$ python3 -q
>>> import numpy as np
>>> from numpy import linalg as LA
>>> np.set_printoptions(precision=1, suppress=True, linewidth=120)
>>> def rnd(a):
...     return np.round(a, 1) + 0
... 
>>> M = np.loadtxt("run14.csv", delimiter=",")
>>> rnd(M)
array([[0.2, 0.3, 0.3, 0. ],
       [0.3, 0.4, 0.4, 0. ],
       [0.3, 0.4, 0.4, 0. ],
       [0. , 0. , 0. , 0. ]])
>>> U, sv, Vt = LA.svd(M)
>>> np.argmax(sv[:-1] / (sv[1:] + 1e-6)) + 1
np.int64(1)
>>> Y = U[:, :1] @ np.diag(sv[:1]) @ Vt[:1]
>>> rnd(np.abs(M - Y).max())
np.float64(0.0)
>>> rnd(LA.norm(M - Y) / LA.norm(M))
np.float64(0.0)
>>> LA.matrix_rank(Y)
np.int64(1)
>>> print(rnd(Y))
[[0.2 0.3 0.3 0. ]
 [0.3 0.4 0.4 0. ]
 [0.3 0.4 0.4 0. ]
 [0.  0.  0.  0. ]]
>>> LA.matrix_rank(M, rtol=0.05)
np.int64(1)
>>> A = np.diag(np.array([2, -3, -3, 3, -2, 3, -1, 0, -1, 1, 2, 1, 2, -3])) + 2 * np.eye(14, k=1) + 2 * np.eye(14, k=-1)
>>> A
array([[ 2.,  2.,  0.,  0.,  0.,  0.,  0.,  0.,  0.,  0.,  0.,  0.,  0.,  0.],
       [ 2., -3.,  2.,  0.,  0.,  0.,  0.,  0.,  0.,  0.,  0.,  0.,  0.,  0.],
       [ 0.,  2., -3.,  2.,  0.,  0.,  0.,  0.,  0.,  0.,  0.,  0.,  0.,  0.],
       [ 0.,  0.,  2.,  3.,  2.,  0.,  0.,  0.,  0.,  0.,  0.,  0.,  0.,  0.],
       [ 0.,  0.,  0.,  2., -2.,  2.,  0.,  0.,  0.,  0.,  0.,  0.,  0.,  0.],
       [ 0.,  0.,  0.,  0.,  2.,  3.,  2.,  0.,  0.,  0.,  0.,  0.,  0.,  0.],
       [ 0.,  0.,  0.,  0.,  0.,  2., -1.,  2.,  0.,  0.,  0.,  0.,  0.,  0.],
       [ 0.,  0.,  0.,  0.,  0.,  0.,  2.,  0.,  2.,  0.,  0.,  0.,  0.,  0.],
       [ 0.,  0.,  0.,  0.,  0.,  0.,  0.,  2., -1.,  2.,  0.,  0.,  0.,  0.],
       [ 0.,  0.,  0.,  0.,  0.,  0.,  0.,  0.,  2.,  1.,  2.,  0.,  0.,  0.],
       [ 0.,  0.,  0.,  0.,  0.,  0.,  0.,  0.,  0.,  2.,  2.,  2.,  0.,  0.],
       [ 0.,  0.,  0.,  0.,  0.,  0.,  0.,  0.,  0.,  0.,  2.,  1.,  2.,  0.],
       [ 0.,  0.,  0.,  0.,  0.,  0.,  0.,  0.,  0.,  0.,  0.,  2.,  2.,  2.],
       [ 0.,  0.,  0.,  0.,  0.,  0.,  0.,  0.,  0.,  0.,  0.,  0.,  2., -3.]])
>>> def softmax(z):
...     e = np.exp(z - z.max(axis=-1, keepdims=True))
...     return e / e.sum(axis=-1, keepdims=True)
... 
>>> rnd(softmax(A[8]))
array([0. , 0. , 0. , 0. , 0. , 0. , 0. , 0.3, 0. , 0.3, 0. , 0. , 0. , 0. ])
>>> rnd(softmax(10 * A[8]))
array([0. , 0. , 0. , 0. , 0. , 0. , 0. , 0.5, 0. , 0.5, 0. , 0. , 0. , 0. ])
>>> rnd(softmax(A[8] + -3))
array([0. , 0. , 0. , 0. , 0. , 0. , 0. , 0.3, 0. , 0.3, 0. , 0. , 0. , 0. ])
>>> rnd(softmax(A).sum(axis=1))
array([1., 1., 1., 1., 1., 1., 1., 1., 1., 1., 1., 1., 1., 1.])
>>> S = A @ A.T / np.sqrt(14)
>>> softmax(S).round(6).argmax(axis=1)
array([ 0,  1,  2,  3,  4,  5,  6,  7,  8,  9, 10, 11, 12, 13])
>>> rnd(softmax(S)[8] @ A)
array([ 0.1,  0. ,  0. ,  0.3,  0.1,  0.4,  0. ,  1. , -0.3,  1.1,  0.4,  0.3,  0.2,  0. ])
